% ipython --no-banner

In [1]: import numpy as np

In [2]: np.set_printoptions(precision=3, suppress=True, linewidth=140)

In [3]: rd = lambda a: np.round(a, 3) + 0

In [4]: A = np.load("a.npy")

In [5]: print(A)
[[ 1  1 -1 -1  1  1 -1 -1]
 [ 1  1  1  1 -1 -1 -1 -1]
 [ 1 -1  1 -1 -1  1 -1  1]
 [ 1  1 -1 -1 -1 -1  1  1]
 [ 1  1  1  1  1  1  1  1]
 [ 1 -1  1 -1  1 -1  1 -1]
 [ 1 -1 -1  1 -1  1  1 -1]
 [ 1 -1 -1  1  1 -1 -1  1]]

In [6]: r0, r1 = A[4], A[1]

In [7]: print(r0 @ r1)
0

In [8]: p = (r0 @ r1) / (r0 @ r0) * r0

In [9]: print(rd(np.linalg.norm(r0 + r1) ** 2 + np.linalg.norm(r0 - r1) ** 2))
32.0

In [10]: print(np.outer(r0, r1))
[[ 1  1  1  1 -1 -1 -1 -1]
 [ 1  1  1  1 -1 -1 -1 -1]
 [ 1  1  1  1 -1 -1 -1 -1]
 [ 1  1  1  1 -1 -1 -1 -1]
 [ 1  1  1  1 -1 -1 -1 -1]
 [ 1  1  1  1 -1 -1 -1 -1]
 [ 1  1  1  1 -1 -1 -1 -1]
 [ 1  1  1  1 -1 -1 -1 -1]]

In [11]: print((r1 - p) @ r0)
0.0

In [12]: T = np.stack([A, 4 * A, A[::-1]])

In [13]: print(np.linalg.matrix_rank(T.reshape(3, -1)))
2

In [14]: print(T.sum(axis=0))
[[ 6  4 -6 -4  6  4 -6 -4]
 [ 6  4  4  6 -6 -4 -4 -6]
 [ 6 -6  6 -6 -4  4 -4  4]
 [ 6  6 -4 -4 -4 -4  6  6]
 [ 6  6  4  4  4  4  6  6]
 [ 6 -6  6 -6  4 -4  4 -4]
 [ 6 -4 -4  6 -6  4  4 -6]
 [ 6 -4 -6  4  6 -4 -6  4]]

In [15]: print(rd(np.linalg.norm(T, axis=(1, 2))))
[ 8. 32.  8.]

In [16]: X = np.load("out0.npy")

In [17]: print(X)
[[-1.008 -4.196 -1.735 -2.499  2.659  2.378]
 [ 2.04   5.64   1.983  2.798 -4.212 -2.368]
 [-0.59  -0.873  0.173 -0.172  0.901 -0.226]
 [ 0.134 -1.658 -1.181 -1.452  0.557  1.818]
 [ 0.464  1.317  0.518  0.627 -0.984 -0.557]
 [-0.024  0.356  0.225  0.227 -0.156 -0.247]
 [ 0.986  1.865  0.489  0.571 -1.718 -0.22 ]
 [-0.479 -2.423 -0.915 -1.535  1.427  1.456]
 [ 0.177  0.457  0.476  0.228 -0.371 -0.372]
 [-2.209 -5.152 -1.422 -2.187  4.186  1.477]
 [ 0.414  2.217  1.276  1.45  -1.301 -1.635]
 [-0.368 -2.968 -1.777 -2.136  1.555  2.472]
 [ 0.239  0.483 -0.371  0.182 -0.386  0.183]
 [ 0.628  1.518  0.21   0.681 -1.19  -0.399]
 [ 1.526  5.16   2.05   2.85  -3.535 -2.646]
 [ 0.284  0.423 -0.501  0.099 -0.4    0.321]
 [ 0.229  0.126 -0.375 -0.165 -0.27   0.457]
 [-2.21  -3.514 -0.513 -0.942  3.494  0.098]
 [-1.693 -4.904 -1.668 -2.446  3.602  2.015]
 [ 0.467 -0.98  -0.837 -1.181 -0.035  1.527]
 [ 1.008  2.619  0.951  1.232 -2.022 -1.03 ]
 [ 0.38  -0.61  -0.314 -0.806 -0.12   0.916]
 [ 1.071  3.067  0.608  1.415 -2.272 -0.847]
 [ 0.785  2.328  0.518  1.204 -1.658 -0.85 ]
 [-2.144 -5.757 -1.611 -2.755  4.348  2.034]
 [ 1.368  2.39   0.501  0.767 -2.252 -0.302]
 [-1.118 -4.134 -1.218 -2.342  2.713  1.944]
 [ 0.298  1.241  0.136  0.744 -0.756 -0.525]
 [-2.82  -6.573 -2.272 -2.854  5.349  2.228]
 [-0.844 -1.747  0.076 -0.617  1.492 -0.003]
 [ 0.02   0.724  0.158  0.577 -0.292 -0.516]
 [-0.681 -1.973 -0.595 -1.088  1.403  0.891]
 [ 1.159  4.184  1.469  2.329 -2.8   -2.049]
 [-1.421 -3.89  -1.365 -1.96   2.9    1.666]
 [-0.968 -2.347 -0.687 -1.065  1.855  0.793]
 [ 0.963  4.367  1.462  2.632 -2.672 -2.317]]

In [18]: Xs = X - X.mean(axis=0)

In [19]: vecs = np.linalg.svd(Xs)[2][:3]

In [20]: Y = Xs - Xs @ vecs.T @ vecs

In [21]: print(rd(Y.std(axis=0)))
[0.022 0.015 0.012 0.008 0.002 0.018]

In [22]: print(rd(np.linalg.norm(Y) / np.linalg.norm(Xs)))
0.008

In [23]: print(rd(np.cov(Xs @ vecs.T, rowvar=False)))
[[22.114  0.     0.   ]
 [ 0.     0.781  0.   ]
 [ 0.     0.     0.052]]

In [24]: print(rd(np.diag(vecs.T @ vecs)))
[0.317 0.556 0.785 0.401 0.467 0.473]

In [25]: print(np.linalg.norm(Y, axis=1).round(6).argmax())
22
